$ python -q
>>> import numpy as np
>>> np.set_printoptions(precision=3, suppress=True, linewidth=160, legacy="1.25")
>>> J = np.array([[0, 0, 0], [0, 49, 28], [0, 28, 16]])
>>> # rank 1
>>> def softmax(z):
...     e = np.exp(z - z.max(axis=-1, keepdims=True))
...     return e / e.sum(axis=-1, keepdims=True)
... 
>>> print(np.round(softmax(J[2]), 3) + 0)
[0. 1. 0.]
>>> S = J @ J.T / np.sqrt(3)
>>> print(softmax(S).round(6).argmax(axis=1))
[0 1 1]
>>> X = np.load("layer3.npy")
>>> print(X)
[[-0.8   -3.247  0.4   -0.9   -1.3  ]
 [ 1.1    4.396 -0.7   -0.5   -0.9  ]
 [-1.8   -7.201 -0.4    0.8   -0.4  ]
 [-1.1   -4.425  0.4    0.     0.8  ]
 [ 0.    -0.029  0.7   -1.3    0.5  ]
 [ 0.5    2.074 -1.     0.5   -0.9  ]
 [ 1.8    7.18  -0.4   -0.2   -0.6  ]
 [ 0.4    1.592 -0.8   -0.9   -1.1  ]
 [-0.6   -2.364 -0.7   -0.7    0.5  ]
 [ 0.4    1.56   0.5   -0.7    0.4  ]
 [ 0.    -0.044  1.8    0.2    2.8  ]
 [ 1.2    4.817 -0.7   -0.8    0.7  ]
 [-1.    -4.039 -0.4   -0.1    0.   ]
 [-0.7   -2.919 -0.2    0.7   -0.7  ]
 [ 1.1    4.395  1.3   -1.2   -0.7  ]
 [ 0.3    1.243 -0.1    0.2    0.8  ]
 [ 0.9    3.579  0.9    0.7    1.5  ]
 [ 2.     7.993 -1.     1.6   -1.2  ]
 [ 2.     8.026  0.7    2.3    0.6  ]]
>>> # column 1 dominates
>>> Xc = X - X.mean(axis=0)
>>> left, sigma, Vh = np.linalg.svd(Xc, full_matrices=False)
>>> print(np.searchsorted(np.cumsum(sigma ** 2) / (sigma ** 2).sum(), 0.9) + 1)
2
>>> print(np.abs(left[:, 0]).argmax())
2
>>> print(np.linalg.matrix_rank(Xc))
5
